$ python -q
>>> import numpy as np
>>> np.set_printoptions(suppress=True, linewidth=160)
>>> K = 0.5 ** np.abs(np.subtract.outer(np.arange(5), np.arange(5)))
>>> print(K.round(2))
[[1.   0.5  0.25 0.12 0.06]
 [0.5  1.   0.5  0.25 0.12]
 [0.25 0.5  1.   0.5  0.25]
 [0.12 0.25 0.5  1.   0.5 ]
 [0.06 0.12 0.25 0.5  1.  ]]
>>> B = np.array([[2, 3], [2, 2]])
>>> basis = np.kron(B, K)
>>> print(basis.shape)
(10, 10)
>>> print(basis.round(2))
[[2.   1.   0.5  0.25 0.12 3.   1.5  0.75 0.38 0.19]
 [1.   2.   1.   0.5  0.25 1.5  3.   1.5  0.75 0.38]
 [0.5  1.   2.   1.   0.5  0.75 1.5  3.   1.5  0.75]
 [0.25 0.5  1.   2.   1.   0.38 0.75 1.5  3.   1.5 ]
 [0.12 0.25 0.5  1.   2.   0.19 0.38 0.75 1.5  3.  ]
 [2.   1.   0.5  0.25 0.12 2.   1.   0.5  0.25 0.12]
 [1.   2.   1.   0.5  0.25 1.   2.   1.   0.5  0.25]
 [0.5  1.   2.   1.   0.5  0.5  1.   2.   1.   0.5 ]
 [0.25 0.5  1.   2.   1.   0.25 0.5  1.   2.   1.  ]
 [0.12 0.25 0.5  1.   2.   0.12 0.25 0.5  1.   2.  ]]
>>> print(np.linalg.matrix_rank(basis))
10
>>> J = np.loadtxt("x.csv", delimiter=",")
>>> print(J)
[[ -9.  -9.  -7.   2.   1.  -2.   0.   2. -16.   3.  18.]
 [-25.  -5.  11.  -3.   4.   6. -11.   6.   7.  -8.  -7.]
 [ 11.  -5. -13.   9.   4. -12.   7.   0. -17.  10.  17.]
 [  1.   0.   4.   8.   6.  -7.   4.  -2.   7.  -5.  -6.]
 [  1.  -3.  -5.   2.   3.  -4.  -2.   4.  -8.   7.   6.]
 [  3.   0.  -2.   1.   5.  -4.  -6.   7.  -2.   9.  -3.]
 [-12.  -8.  -2.   3.   9.  -5. -10.  11.  -9.   8.   5.]
 [ 12.   9.   5.  -1.  -2.   1.   3.  -4.  14.  -3. -15.]]
>>> U, sigma, VT = np.linalg.svd(J)
>>> evecs = VT[:(sigma > 1e-8).sum()]
>>> rng = np.random.default_rng(348)
>>> vec = J[7] + 3 * J[0] + rng.integers(2) * np.eye(11)[9]
>>> print(vec)
[-15. -18. -16.   5.   1.  -5.   3.   2. -34.   6.  39.]
>>> print(np.linalg.matrix_rank(np.vstack([J, vec])))
4
>>> print(np.allclose(evecs.T @ evecs @ vec, vec))
True
>>> print(np.round(np.linalg.norm(vec - evecs.T @ evecs @ vec), 2))
0.0
>>> U, sigma, VT = np.linalg.svd(J)
>>> print(sigma.round(2) + 0)
[54.31 41.95 21.75 16.04  0.    0.    0.    0.  ]
>>> print(np.argmax(sigma[:-1] / (sigma[1:] + 1e-6)) + 1)
4
>>> B = U[:, :4] @ np.diag(sigma[:4]) @ VT[:4]
>>> print(B.round(2) + 0)
[[ -9.  -9.  -7.   2.   1.  -2.   0.   2. -16.   3.  18.]
 [-25.  -5.  11.  -3.   4.   6. -11.   6.   7.  -8.  -7.]
 [ 11.  -5. -13.   9.   4. -12.   7.   0. -17.  10.  17.]
 [  1.   0.   4.   8.   6.  -7.   4.  -2.   7.  -5.  -6.]
 [  1.  -3.  -5.   2.   3.  -4.  -2.   4.  -8.   7.   6.]
 [  3.   0.  -2.   1.   5.  -4.  -6.   7.  -2.   9.  -3.]
 [-12.  -8.  -2.   3.   9.  -5. -10.  11.  -9.   8.   5.]
 [ 12.   9.   5.  -1.  -2.   1.   3.  -4.  14.  -3. -15.]]
>>> print(np.round(np.linalg.norm(J - B, 2), 2), round(sigma[4], 2))
0.0 0.0
>>> B = np.array([[-3, -2],
...     [4, -3],
...     [0, -4],
...     [5, -4],
...     [-2, 3],
...     [-3, 3],
...     [4, 5],
...     [1, -2],
...     [-4, 1],
...     [-5, -4],
...     [5, 5]])
>>> print(np.linalg.matrix_rank(np.vstack([J, B.T])))
6
>>> print(np.linalg.matrix_rank(J @ B))
2
>>> print(np.einsum("ij->j", J))
[-18. -21.  -9.  21.  30. -27. -15.  24. -24.  21.  15.]
>>> print(np.round(np.linalg.norm(J, axis=1), 2))
[28.51 33.93 35.82 17.2  15.26 15.3  26.8  26.66]
>>> print(round(float(np.linalg.norm(J[6], 1)), 2), round(np.linalg.norm(J[6], np.inf), 2))
82.0 12.0
>>> print(J[6] @ J[5])
248.0
>>> print(round(np.linalg.norm(J, 1), 2), np.round(np.linalg.norm(J, np.inf), 2))
80.0 105.0
>>> print(round(float(np.linalg.norm(J, 2)), 2))
54.31
>>> print(round(float(np.linalg.norm(J) ** 2 / np.linalg.norm(J, 2) ** 2), 2))
1.84
>>> print(np.linalg.norm(J, axis=1).argmax())
2
>>> M = 4 * np.eye(5) + np.ones((5, 5))
>>> print(M)
[[5. 1. 1. 1. 1.]
 [1. 5. 1. 1. 1.]
 [1. 1. 5. 1. 1.]
 [1. 1. 1. 5. 1.]
 [1. 1. 1. 1. 5.]]
>>> th = np.radians(15)
>>> R = np.eye(5)
>>> R[1, 1] = R[0, 0] = np.cos(th)
>>> R[1, 0], R[0, 1] = -np.sin(th), np.sin(th)
>>> print(R.round(2))
[[ 0.97  0.26  0.    0.    0.  ]
 [-0.26  0.97  0.    0.    0.  ]
 [ 0.    0.    1.    0.    0.  ]
 [ 0.    0.    0.    1.    0.  ]
 [ 0.    0.    0.    0.    1.  ]]
>>> B = M @ R.T
>>> print(np.allclose(np.linalg.norm(M, axis=1), np.linalg.norm(B, axis=1)))
True
>>> print(np.round(np.abs(B - M).max(axis=0), 2))
[1.26 1.33 0.   0.   0.  ]
>>> print(np.allclose(M @ M.T, B @ B.T))
True
>>> B = np.linalg.inv(M)
>>> print(np.round(np.linalg.det(M) * B, 2))
[[512. -64. -64. -64. -64.]
 [-64. 512. -64. -64. -64.]
 [-64. -64. 512. -64. -64.]
 [-64. -64. -64. 512. -64.]
 [-64. -64. -64. -64. 512.]]
>>> print(np.allclose(B, M.T))
False
>>> print(np.round(M @ B, 2) + 0)
[[1. 0. 0. 0. 0.]
 [0. 1. 0. 0. 0.]
 [0. 0. 1. 0. 0.]
 [0. 0. 0. 1. 0.]
 [0. 0. 0. 0. 1.]]
>>> print((np.abs(B) > 1e-9).astype(int))
[[1 1 1 1 1]
 [1 1 1 1 1]
 [1 1 1 1 1]
 [1 1 1 1 1]
 [1 1 1 1 1]]
>>> print(np.round(np.linalg.cond(M), 2))
2.25
>>> print(round(float(np.linalg.det(M) * np.linalg.det(B)), 2))
1.0
>>> vec = np.ones(5)
>>> for _ in range(5):
...     vec = M @ vec
...     vec /= np.linalg.norm(vec)
...     print(round(vec @ M @ vec, 2))
... 
9.0
9.0
9.0
9.0
9.0
>>> print(np.round(np.linalg.eigvalsh(M)[-1], 2))
9.0
>>> print(vec.round(2))
[0.45 0.45 0.45 0.45 0.45]
>>> print(round(float(np.linalg.det(M)), 2))
2304.0
>>> print((M + M.T) / 2)
[[5. 1. 1. 1. 1.]
 [1. 5. 1. 1. 1.]
 [1. 1. 5. 1. 1.]
 [1. 1. 1. 5. 1.]
 [1. 1. 1. 1. 5.]]
>>> print(np.round(np.linalg.matrix_power(M, 2), 2))
[[29. 13. 13. 13. 13.]
 [13. 29. 13. 13. 13.]
 [13. 13. 29. 13. 13.]
 [13. 13. 13. 29. 13.]
 [13. 13. 13. 13. 29.]]
>>> print(np.round(np.abs(np.linalg.eigvals(M)).max(), 2))
9.0
>>> np.linalg.determinant(M)
Traceback (most recent call last):
  File "<python-input-62>", line 1, in <module>
    np.linalg.determinant(M)
    ^^^^^^^^^^^^^^^^^^^^^
AttributeError: module 'numpy.linalg' has no attribute 'determinant'
>>> W0 = np.array([[-1.2, -1.4, -0.1, -0.7, -0.5, -0.7, -1.0, -1.2, 0.3, 1.1, 0.4],
...     [0.6, -0.1, -0.5, 0.2, -0.5, -0.3, 0.8, -0.5, -0.1, -1.1, 0.9],
...     [-0.6, 0.3, -0.3, -0.1, 1.0, -0.4, 0.7, -0.2, 0.2, -0.2, -0.4],
...     [0.4, 1.0, 1.8, 0.5, -0.4, 0.5, 0.5, -0.4, -0.4, -0.5, 0.5],
...     [0.9, 1.0, -1.2, -0.4, -1.4, 0.7, 0.6, -1.3, -0.8, -2.4, 0.2],
...     [-0.2, -0.8, -0.7, -0.1, -0.7, 0.3, 0.1, 0.6, -1.0, 0.3, -0.8],
...     [0.3, 0.3, 0.0, 0.1, -0.4, 1.9, -0.1, 1.7, 0.7, 0.9, -0.2]])
>>> W0[:, 4] *= 20
>>> print(W0)
[[ -1.2  -1.4  -0.1  -0.7 -10.   -0.7  -1.   -1.2   0.3   1.1   0.4]
 [  0.6  -0.1  -0.5   0.2 -10.   -0.3   0.8  -0.5  -0.1  -1.1   0.9]
 [ -0.6   0.3  -0.3  -0.1  20.   -0.4   0.7  -0.2   0.2  -0.2  -0.4]
 [  0.4   1.    1.8   0.5  -8.    0.5   0.5  -0.4  -0.4  -0.5   0.5]
 [  0.9   1.   -1.2  -0.4 -28.    0.7   0.6  -1.3  -0.8  -2.4   0.2]
 [ -0.2  -0.8  -0.7  -0.1 -14.    0.3   0.1   0.6  -1.    0.3  -0.8]
 [  0.3   0.3   0.    0.1  -8.    1.9  -0.1   1.7   0.7   0.9  -0.2]]
>>> def softmax(z):
...     e = np.exp(z - z.max(axis=-1, keepdims=True))
...     return e / e.sum(axis=-1, keepdims=True)
... 
>>> print(np.round(softmax(W0[5]), 2) + 0)
[0.09 0.05 0.05 0.1  0.   0.15 0.12 0.2  0.04 0.15 0.05]
>>> print(np.round(softmax(W0).sum(axis=1), 2))
[1. 1. 1. 1. 1. 1. 1.]
>>> print(np.round(softmax(10 * W0[5]), 2) + 0)
[0.   0.   0.   0.   0.   0.04 0.01 0.9  0.   0.04 0.  ]
>>> att = W0 @ W0.T / np.sqrt(11)
>>> print(np.round(softmax(att + np.triu(np.full(att.shape, -np.inf), 1)), 2) + 0)
[[1.   0.   0.   0.   0.   0.   0.  ]
 [0.17 0.83 0.   0.   0.   0.   0.  ]
 [0.   0.   1.   0.   0.   0.   0.  ]
 [0.22 0.75 0.   0.03 0.   0.   0.  ]
 [0.   0.   0.   0.   1.   0.   0.  ]
 [0.   0.   0.   0.   1.   0.   0.  ]
 [0.   0.   0.   0.   1.   0.   0.  ]]
>>> print(softmax(att).round(6).argmax(axis=1))
[4 4 2 4 4 4 4]
>>> print(softmax(att)[5] @ W0)
[  0.9   1.   -1.2  -0.4 -28.    0.7   0.6  -1.3  -0.8  -2.4   0.2]
